% python3 -q
>>> import numpy as np
>>> from numpy import linalg as LA
>>> np.set_printoptions(precision=2, suppress=True, linewidth=140, floatmode="fixed")
>>> Q, _ = LA.qr(np.array([[-0.4, -2.0, -0.9, -0.4, -1.5, 1.0],
...     [-0.1, 1.3, -1.6, -0.8, 0.5, 1.2],
...     [-0.7, 0.8, 0.7, 0.4, -0.4, -1.0],
...     [-0.4, -0.3, -0.7, -0.9, 0.1, 0.0],
...     [2.3, -0.1, -1.1, -0.9, -0.1, -0.9],
...     [1.4, 2.1, 0.3, -0.7, -1.7, -0.1]]))
>>> V, _ = LA.qr(np.array([[0.8, -1.2, 0.7, -1.4, 1.8, 0.0],
...     [-0.2, 0.1, -1.1, -0.1, 1.4, -1.5],
...     [1.9, 0.6, 2.2, 1.2, 0.1, 0.2],
...     [1.0, 0.2, 0.2, -0.6, -0.6, -1.2],
...     [-1.0, 0.3, 0.0, 0.3, 1.1, 1.2],
...     [1.0, -0.5, -1.0, -0.6, 0.1, 0.6]]))
>>> sig = 10 * 0.7 ** np.arange(6)
>>> A = Q[:, :6] * sig @ V[:6]
>>> A
array([[-0.57, -1.62,  2.23,  1.68, -2.12, -3.08],
       [-3.53, -2.23, -2.39,  0.43,  1.40,  1.46],
       [ 1.40, -1.72, -0.67, -0.09,  3.05,  0.02],
       [ 0.78, -1.74, -0.89,  2.78, -1.03,  0.39],
       [-2.66,  5.43, -2.97, -1.77, -4.53, -1.62],
       [-1.14,  4.99, -3.42,  0.67,  1.64,  0.72]])
>>> Y = LA.inv(A)
>>> np.round(LA.cond(A), 2)
np.float64(5.95)
>>> round(float(LA.det(A) * LA.det(Y)), 2)
1.0
>>> LA.inv(Y)
array([[-0.57, -1.62,  2.23,  1.68, -2.12, -3.08],
       [-3.53, -2.23, -2.39,  0.43,  1.40,  1.46],
       [ 1.40, -1.72, -0.67, -0.09,  3.05,  0.02],
       [ 0.78, -1.74, -0.89,  2.78, -1.03,  0.39],
       [-2.66,  5.43, -2.97, -1.77, -4.53, -1.62],
       [-1.14,  4.99, -3.42,  0.67,  1.64,  0.72]])
>>> u = np.array([2, 2, 1, 0, 0, 1])
>>> Y = A + np.outer(u, np.eye(6)[2])
>>> Y
array([[-0.57, -1.62,  4.23,  1.68, -2.12, -3.08],
       [-3.53, -2.23, -0.39,  0.43,  1.40,  1.46],
       [ 1.40, -1.72,  0.33, -0.09,  3.05,  0.02],
       [ 0.78, -1.74, -0.89,  2.78, -1.03,  0.39],
       [-2.66,  5.43, -2.97, -1.77, -4.53, -1.62],
       [-1.14,  4.99, -2.42,  0.67,  1.64,  0.72]])
>>> LA.matrix_rank(LA.inv(Y) - LA.inv(A), tol=1e-8)
np.int64(1)
